>>> import numpy as np
>>> import numpy.linalg as la
>>> np.set_printoptions(precision=3, suppress=True, linewidth=120, sign=" ")
>>> def rnd(a):
...     return np.round(a, 3) + 0
... 
>>> arr = np.array([[2.0, 2.0], [0.0, 0.0]])
>>> arr
array([[ 2.,  2.],
       [ 0.,  0.]])
>>> np.einsum("ij,ji->", arr, arr)
np.float64(4.0)
>>> rnd(la.det(2 * arr)), rnd(la.det(arr))
(np.float64(0.0), np.float64(0.0))
>>> F = np.loadtxt("layer3.csv", delimiter=",")
>>> print(F)
[[-7.149 -6.11   3.4  ]
 [ 0.833  9.7   -2.286]
 [-1.912 -9.211 -3.39 ]
 [ 7.056  6.429  2.981]
 [-7.101  6.889 -1.455]
 [-7.522 -4.769  4.546]
 [-0.245 -2.837 -9.586]
 [-2.807 -1.488  9.482]
 [-9.759  1.597 -1.487]
 [-0.468  8.544 -5.174]]
>>> proj = F @ la.solve(F.T @ F, F.T)
>>> print(rnd(proj @ F[:, 1]))
[-6.11   9.7   -9.211  6.429  6.889 -4.769 -2.837 -1.488  1.597  8.544]
>>> rnd(la.eigvalsh(proj))
array([ 0.,  0.,  0.,  0.,  0.,  0.,  0.,  1.,  1.,  1.])
>>> la.matrix_rank(np.eye(10) - proj)
np.int64(7)
>>> print(rnd(np.diag(proj)))
[ 0.224  0.236  0.289  0.277  0.364  0.244  0.399  0.345  0.362  0.259]
>>> x0 = np.array([2, 2, 2])
>>> y = F @ x0
>>> b, lr = np.zeros(3), 1 / la.norm(F, 2) ** 2
>>> for i in range(50):
...     b -= lr * F.T @ (F @ b - y)
...     if i % 10 == 0: print(i, round(la.norm(F @ b - y), 3))
... 
0 21.278
10 0.014
20 0.0
30 0.0
40 0.0
>>> rnd(b)
array([ 2.,  2.,  2.])
>>> data = np.load("x.npy")
>>> data
array([[ 0,  0,  0],
       [-2, -2,  2],
       [-4, -4,  4]])
>>> np.argsort(-la.norm(data, axis=0).round(6), kind="stable")[:3]
array([ 0,  1,  2])
>>> rnd(la.norm(data, 2) / la.norm(data))
np.float64(1.0)
>>> def softmax(z):
...     e = np.exp(z - z.max(axis=-1, keepdims=True))
...     return e / e.sum(axis=-1, keepdims=True)
... 
>>> rnd(softmax(data[0]))
array([ 0.333,  0.333,  0.333])
>>> scores = data @ data.T / np.sqrt(3)
>>> rnd(softmax(scores + np.triu(np.full(scores.shape, -np.inf), 1)))
array([[ 1.   ,  0.   ,  0.   ],
       [ 0.001,  0.999,  0.   ],
       [ 0.   ,  0.   ,  1.   ]])
>>> softmax(scores).round(6).argmax(axis=1)
array([ 0,  2,  2])
>>> print(softmax(scores)[0] @ data)
[-2. -2.  2.]
>>> U, sv, Vt = la.svd(data)
>>> rnd(sv)
array([ 7.746,  0.   ,  0.   ])
>>> print(np.argmax(sv[:-1] / (sv[1:] + 1e-6)) + 1)
1
>>> out = U[:, :1] @ np.diag(sv[:1]) @ Vt[:1]
>>> la.matrix_rank(data, rtol=0.05)
np.int64(1)
>>> rnd(np.abs(data - out).max())
np.float64(0.0)
>>> out = np.array([[-7, 8, 4], [-4, 7, 2], [5, 8, 2]])
>>> la.matrix_rank(np.vstack([data, out.T]))
np.int64(3)
>>> print(np.einsum("ik,kj->ji", data, out))
[[  0  32  64]
 [  0 -14 -28]
 [  0  -8 -16]]
>>> print(data @ out)
[[  0   0   0]
 [ 32 -14  -8]
 [ 64 -28 -16]]
>>> np.vstack([data, out.T]).shape
(6, 3)
